>>> import numpy as np
>>> np.set_printoptions(precision=2, suppress=True, linewidth=200)
>>> rd = lambda a: np.round(a, 2) + 0
>>> M = np.loadtxt("mat.csv", delimiter=",")
>>> M
array([[ 2.,  0.,  0., -1.],
       [ 2.,  0.,  0., -1.],
       [ 2.,  0.,  0., -1.],
       [ 2.,  0.,  0., -1.]])
>>> # rows 0 and 1 are equal
>>> Y = np.array([[2, -2], [2, 3], [-2, -1], [0, -2]])
>>> Y.T @ M.T
array([[ 4.,  4.,  4.,  4.],
       [-2., -2., -2., -2.]])
>>> M @ Y
array([[ 4., -2.],
       [ 4., -2.],
       [ 4., -2.],
       [ 4., -2.]])
>>> np.linalg.matrix_rank(M @ Y)
np.int64(1)
>>> np.linalg.matrix_rank(np.vstack([M, Y.T]))
np.int64(3)
>>> u, v = M[1], M[3]
>>> u @ u
np.float64(5.0)
>>> u @ v
np.float64(5.0)
>>> p = (u @ v) / (u @ u) * u
>>> v - p
array([0., 0., 0., 0.])
>>> rd(np.linalg.norm(u + v) ** 2 + np.linalg.norm(u - v) ** 2)
np.float64(20.0)
>>> p
array([ 2.,  0.,  0., -1.])
>>> np.outer(u, v)
array([[ 4.,  0.,  0., -2.],
       [ 0.,  0.,  0., -0.],
       [ 0.,  0.,  0., -0.],
       [-2., -0., -0.,  1.]])
>>> rank = np.linalg.matrix_rank(M)
>>> rank
np.int64(1)
>>> null = np.linalg.svd(M)[2][rank:].T
>>> [int(np.linalg.matrix_rank(M[:, :j + 1])) for j in range(4)]
[1, 1, 1, 1]
>>> null.shape
(4, 3)
>>> [int(np.linalg.matrix_rank(np.delete(M, i, axis=0))) for i in range(4)]
[1, 1, 1, 1]
>>> np.linalg.matrix_rank(M.T @ M), np.linalg.matrix_rank(M @ M.T)
(np.int64(1), np.int64(1))
>>> J = np.load("x.npy")
>>> rd(J)
array([[-1.12, -0.17,  0.02, -0.1 , -0.61, -0.46, -0.28, -0.45, -0.74, -0.64],
       [-0.17, -0.87,  0.38, -0.04, -0.41,  0.2 ,  0.58, -0.04, -0.39, -0.08],
       [ 0.02,  0.38,  0.36,  0.62, -0.3 , -0.04,  0.47,  0.38, -0.33, -0.41],
       [-0.1 , -0.04,  0.62, -1.5 ,  0.13, -0.31,  0.15, -0.22,  0.18,  0.43],
       [-0.61, -0.41, -0.3 ,  0.13, -0.26,  0.01, -0.11, -0.14, -0.21,  0.  ],
       [-0.46,  0.2 , -0.04, -0.31,  0.01, -0.15,  0.67,  0.02,  0.15,  0.54],
       [-0.28,  0.58,  0.47,  0.15, -0.11,  0.67, -1.33, -0.26,  0.04,  0.3 ],
       [-0.45, -0.04,  0.38, -0.22, -0.14,  0.02, -0.26, -0.5 ,  0.82, -0.37],
       [-0.74, -0.39, -0.33,  0.18, -0.21,  0.15,  0.04,  0.82,  0.57,  0.49],
       [-0.64, -0.08, -0.41,  0.43,  0.  ,  0.54,  0.3 , -0.37,  0.49,  0.81]])
>>> # symmetric
>>> left, sig, VT = np.linalg.svd(J)
>>> vecs = VT[:(sig > 1e-8).sum()]
>>> rng = np.random.default_rng(2540)
>>> x = J[4] + -2 * J[7] + rng.integers(2) * np.eye(10)[3]
>>> rd(x)
array([ 0.28, -0.34, -1.05,  1.56,  0.02, -0.03,  0.41,  0.86, -1.85,  0.75])
>>> rd(np.linalg.norm(x - vecs.T @ vecs @ x))
np.float64(0.42)
>>> rd(J.reshape(-1, 2))
array([[-1.12, -0.17],
       [ 0.02, -0.1 ],
       [-0.61, -0.46],
       [-0.28, -0.45],
       [-0.74, -0.64],
       [-0.17, -0.87],
       [ 0.38, -0.04],
       [-0.41,  0.2 ],
       [ 0.58, -0.04],
       [-0.39, -0.08],
       [ 0.02,  0.38],
       [ 0.36,  0.62],
       [-0.3 , -0.04],
       [ 0.47,  0.38],
       [-0.33, -0.41],
       [-0.1 , -0.04],
       [ 0.62, -1.5 ],
       [ 0.13, -0.31],
       [ 0.15, -0.22],
       [ 0.18,  0.43],
       [-0.61, -0.41],
       [-0.3 ,  0.13],
       [-0.26,  0.01],
       [-0.11, -0.14],
       [-0.21,  0.  ],
       [-0.46,  0.2 ],
       [-0.04, -0.31],
       [ 0.01, -0.15],
       [ 0.67,  0.02],
       [ 0.15,  0.54],
       [-0.28,  0.58],
       [ 0.47,  0.15],
       [-0.11,  0.67],
       [-1.33, -0.26],
       [ 0.04,  0.3 ],
       [-0.45, -0.04],
       [ 0.38, -0.22],
       [-0.14,  0.02],
       [-0.26, -0.5 ],
       [ 0.82, -0.37],
       [-0.74, -0.39],
       [-0.33,  0.18],
       [-0.21,  0.15],
       [ 0.04,  0.82],
       [ 0.57,  0.49],
       [-0.64, -0.08],
       [-0.41,  0.43],
       [ 0.  ,  0.54],
       [ 0.3 , -0.37],
       [ 0.49,  0.81]])
>>> T = J.reshape(10, 2, -1)
>>> rd(T[:, 0])
array([[-1.12, -0.17,  0.02, -0.1 , -0.61],
       [-0.17, -0.87,  0.38, -0.04, -0.41],
       [ 0.02,  0.38,  0.36,  0.62, -0.3 ],
       [-0.1 , -0.04,  0.62, -1.5 ,  0.13],
       [-0.61, -0.41, -0.3 ,  0.13, -0.26],
       [-0.46,  0.2 , -0.04, -0.31,  0.01],
       [-0.28,  0.58,  0.47,  0.15, -0.11],
       [-0.45, -0.04,  0.38, -0.22, -0.14],
       [-0.74, -0.39, -0.33,  0.18, -0.21],
       [-0.64, -0.08, -0.41,  0.43,  0.  ]])
>>> rd(T.transpose(1, 0, 2))
array([[[-1.12, -0.17,  0.02, -0.1 , -0.61],
        [-0.17, -0.87,  0.38, -0.04, -0.41],
        [ 0.02,  0.38,  0.36,  0.62, -0.3 ],
        [-0.1 , -0.04,  0.62, -1.5 ,  0.13],
        [-0.61, -0.41, -0.3 ,  0.13, -0.26],
        [-0.46,  0.2 , -0.04, -0.31,  0.01],
        [-0.28,  0.58,  0.47,  0.15, -0.11],
        [-0.45, -0.04,  0.38, -0.22, -0.14],
        [-0.74, -0.39, -0.33,  0.18, -0.21],
        [-0.64, -0.08, -0.41,  0.43,  0.  ]],

       [[-0.46, -0.28, -0.45, -0.74, -0.64],
        [ 0.2 ,  0.58, -0.04, -0.39, -0.08],
        [-0.04,  0.47,  0.38, -0.33, -0.41],
        [-0.31,  0.15, -0.22,  0.18,  0.43],
        [ 0.01, -0.11, -0.14, -0.21,  0.  ],
        [-0.15,  0.67,  0.02,  0.15,  0.54],
        [ 0.67, -1.33, -0.26,  0.04,  0.3 ],
        [ 0.02, -0.26, -0.5 ,  0.82, -0.37],
        [ 0.15,  0.04,  0.82,  0.57,  0.49],
        [ 0.54,  0.3 , -0.37,  0.49,  0.81]]])
>>> np.linalg.matrix_rank(J, rtol=0.1)
np.int64(8)
>>> np.linalg.cond(J) > 100
np.True_
>>> [round(float(x), 2) for x in np.linalg.svd(J, compute_uv=False)[:3]]
[2.0, 2.0, 2.0]
>>> np.unravel_index(np.abs(J).argmax(), J.shape)
(np.int64(3), np.int64(3))
>>> rd(np.linalg.norm(J))
np.float64(4.47)
>>> rd(J.sum(axis=0))
array([-4.54, -0.85,  1.16, -0.67, -1.92,  0.63,  0.22, -0.77,  0.57,  1.04])
>>> rd(np.abs(J).max())
np.float64(1.5)
>>> np.count_nonzero(J)
np.int64(100)
>>> Z = np.sign(np.array([[2, 3, 3, 2], [3, 1, 3, 0], [3, 2, 3, 1], [1, 1, 2, 0]]))
>>> Y = (np.tril(Z, -1) + np.eye(4)) @ (np.triu(Z, 1) + np.eye(4))
>>> evals = np.array([2, 2, -1, -2])
>>> E = np.rint(Y * evals @ np.linalg.inv(Y)) + 0
>>> E
array([[ 2.,  3., -2., -1.],
       [ 0.,  8., -8.,  2.],
       [ 0.,  9., -8.,  1.],
       [ 0.,  9., -6., -1.]])
>>> left, sig, VT = np.linalg.svd(E, full_matrices=False)
>>> rd(left.T @ left)
array([[1., 0., 0., 0.],
       [0., 1., 0., 0.],
       [0., 0., 1., 0.],
       [0., 0., 0., 1.]])
>>> rd(sig)
array([20.04,  3.09,  1.72,  0.08])
>>> rd(np.abs(VT[0]))
array([0.02, 0.76, 0.64, 0.05])
>>> left.shape, sig.shape, VT.shape
((4, 4), (4,), (4, 4))
>>> rd(np.sqrt((sig ** 2).sum())), rd(np.linalg.norm(E))
(np.float64(20.35), np.float64(20.35))
>>> x = np.array([1, 4, 5, 1])
>>> h1 = np.maximum(E @ x, 0)
>>> np.maximum(E @ (3 * x), 0)
array([ 9.,  0.,  0., 15.])
>>> E.T @ h1
array([  6.,  54., -36.,  -8.])
>>> E * (h1 > 1e-9)[:, None]
array([[ 2.,  3., -2., -1.],
       [ 0.,  0., -0.,  0.],
       [ 0.,  0., -0.,  0.],
       [ 0.,  9., -6., -1.]])
>>> evals, vecs = np.linalg.eig(E)
>>> rd(np.sort(np.linalg.eigvals(E @ E)))
array([1., 4., 4., 4.])
>>> rd(evals)
array([ 2.,  2., -1., -2.])
>>> rd(np.prod(evals))
np.float64(8.0)
>>> rd(np.sort(np.linalg.eigvals(np.linalg.inv(E))))
array([-1. , -0.5,  0.5,  0.5])
>>> F = np.array([[1, 0, 0, 0], [-4, 1, 0, 0], [2, 0, 1, 0], [3, 0, -3, 1]])
>>> # triangular
>>> def softmax(z):
...     e = np.exp(z - z.max(axis=-1, keepdims=True))
...     return e / e.sum(axis=-1, keepdims=True)
... 
>>> rd(softmax(10 * F[1]))
array([0., 1., 0., 0.])
>>> rd(softmax(F).sum(axis=1))
array([1., 1., 1., 1.])
>>> scores = F @ F.T / np.sqrt(4)
>>> softmax(scores).round(6).argmax(axis=1)
array([3, 1, 2, 3])
>>> rd(softmax(scores))
array([[0.18, 0.02, 0.3 , 0.5 ],
       [0.  , 1.  , 0.  , 0.  ],
       [0.14, 0.  , 0.63, 0.23],
       [0.  , 0.  , 0.  , 1.  ]])
>>> rd(softmax(scores)[1] @ F)
array([-4.,  1.,  0.,  0.])
>>> data = np.array([[0, 0, 0, 0, 0, 0, 0],
...     [0, -2, 0, 0, 0, 0, 0],
...     [0, 0, 0, 0, 1, 0, 0],
...     [0, 0, 0, 1, 0, 0, 0],
...     [0, 0, 0, 0, 0, 0, 0],
...     [-2, 0, 0, 0, 0, 0, 0],
...     [0, 0, 0, 0, 0, 0, 0]])
>>> # row 4 repeats row 0
>>> rank = np.linalg.matrix_rank(data)
>>> rank
np.int64(4)
>>> null = np.linalg.svd(data)[2][rank:].T
>>> data @ null
array([[0., 0., 0.],
       [0., 0., 0.],
       [0., 0., 0.],
       [0., 0., 0.],
       [0., 0., 0.],
       [0., 0., 0.],
       [0., 0., 0.]])
>>> null.shape
(7, 3)
>>> np.linalg.matrix_rank(data.T @ data), np.linalg.matrix_rank(data @ data.T)
(np.int64(4), np.int64(4))
>>> [int(np.linalg.matrix_rank(data[:, :j + 1])) for j in range(7)]
[1, 2, 2, 3, 4, 4, 4]
>>> null @ null.T
array([[0., 0., 0., 0., 0., 0., 0.],
       [0., 0., 0., 0., 0., 0., 0.],
       [0., 0., 1., 0., 0., 0., 0.],
       [0., 0., 0., 0., 0., 0., 0.],
       [0., 0., 0., 0., 0., 0., 0.],
       [0., 0., 0., 0., 0., 1., 0.],
       [0., 0., 0., 0., 0., 0., 1.]])
>>> data.sum(axis=0)
array([-2, -2,  0,  1,  1,  0,  0])
>>> data.shape
(7, 7)
>>> np.diff(data, axis=0)
array([[ 0, -2,  0,  0,  0,  0,  0],
       [ 0,  2,  0,  0,  1,  0,  0],
       [ 0,  0,  0,  1, -1,  0,  0],
       [ 0,  0,  0, -1,  0,  0,  0],
       [-2,  0,  0,  0,  0,  0,  0],
       [ 2,  0,  0,  0,  0,  0,  0]])
>>> (data != 0).astype(int)
array([[0, 0, 0, 0, 0, 0, 0],
       [0, 1, 0, 0, 0, 0, 0],
       [0, 0, 0, 0, 1, 0, 0],
       [0, 0, 0, 1, 0, 0, 0],
       [0, 0, 0, 0, 0, 0, 0],
       [1, 0, 0, 0, 0, 0, 0],
       [0, 0, 0, 0, 0, 0, 0]])
>>> np.flatnonzero(np.linalg.matrix_power((data != 0) + (data.T != 0) + np.eye(7), 7)[1])
array([1])
>>> rd(np.linalg.det(data))
np.float64(0.0)
>>> (np.linalg.matrix_power((data != 0) + (data.T != 0) + np.eye(7), 7) > 0).astype(int)
array([[1, 0, 0, 0, 0, 1, 0],
       [0, 1, 0, 0, 0, 0, 0],
       [0, 0, 1, 0, 1, 0, 0],
       [0, 0, 0, 1, 0, 0, 0],
       [0, 0, 1, 0, 1, 0, 0],
       [1, 0, 0, 0, 0, 1, 0],
       [0, 0, 0, 0, 0, 0, 1]])
>>> rd(softmax(data[6]))
array([0.14, 0.14, 0.14, 0.14, 0.14, 0.14, 0.14])
>>> rd(softmax(data).sum(axis=1))
array([1., 1., 1., 1., 1., 1., 1.])
>>> rd(softmax(10 * data[6]))
array([0.14, 0.14, 0.14, 0.14, 0.14, 0.14, 0.14])
>>> scores = data @ data.T / np.sqrt(7)
>>> rd(softmax(scores))
array([[0.14, 0.14, 0.14, 0.14, 0.14, 0.14, 0.14],
       [0.09, 0.43, 0.09, 0.09, 0.09, 0.09, 0.09],
       [0.13, 0.13, 0.2 , 0.13, 0.13, 0.13, 0.13],
       [0.13, 0.13, 0.13, 0.2 , 0.13, 0.13, 0.13],
       [0.14, 0.14, 0.14, 0.14, 0.14, 0.14, 0.14],
       [0.09, 0.09, 0.09, 0.09, 0.09, 0.43, 0.09],
       [0.14, 0.14, 0.14, 0.14, 0.14, 0.14, 0.14]])
>>> A = np.eye(7, dtype=int)[rng.permutation(7)] * np.array([2, -1, 2, 3, -3, 2, 3])
>>> A
array([[ 0, -1,  0,  0,  0,  0,  0],
       [ 2,  0,  0,  0,  0,  0,  0],
       [ 0,  0,  2,  0,  0,  0,  0],
       [ 0,  0,  0,  0, -3,  0,  0],
       [ 0,  0,  0,  3,  0,  0,  0],
       [ 0,  0,  0,  0,  0,  2,  0],
       [ 0,  0,  0,  0,  0,  0,  3]])
>>> rd(np.linalg.norm(A, "nuc"))
np.float64(16.0)
>>> A[2] @ A[3]
np.int64(0)
>>> rd(np.linalg.norm(A, axis=1))
array([1., 2., 2., 3., 3., 2., 3.])
>>> rd(np.linalg.norm(A, axis=0))
array([2., 1., 2., 3., 3., 2., 3.])
>>> rd(np.linalg.norm(A[2] - A[3]))
np.float64(3.61)
>>> rd(np.sort(np.linalg.eigvals(A).real))
array([0., 0., 0., 0., 2., 2., 3.])
>>> rd(np.linalg.det(A))
np.float64(216.0)
>>> A @ A.T
array([[1, 0, 0, 0, 0, 0, 0],
       [0, 4, 0, 0, 0, 0, 0],
       [0, 0, 4, 0, 0, 0, 0],
       [0, 0, 0, 9, 0, 0, 0],
       [0, 0, 0, 0, 9, 0, 0],
       [0, 0, 0, 0, 0, 4, 0],
       [0, 0, 0, 0, 0, 0, 9]])
>>> A.T @ A
array([[4, 0, 0, 0, 0, 0, 0],
       [0, 1, 0, 0, 0, 0, 0],
       [0, 0, 4, 0, 0, 0, 0],
       [0, 0, 0, 9, 0, 0, 0],
       [0, 0, 0, 0, 9, 0, 0],
       [0, 0, 0, 0, 0, 4, 0],
       [0, 0, 0, 0, 0, 0, 9]])
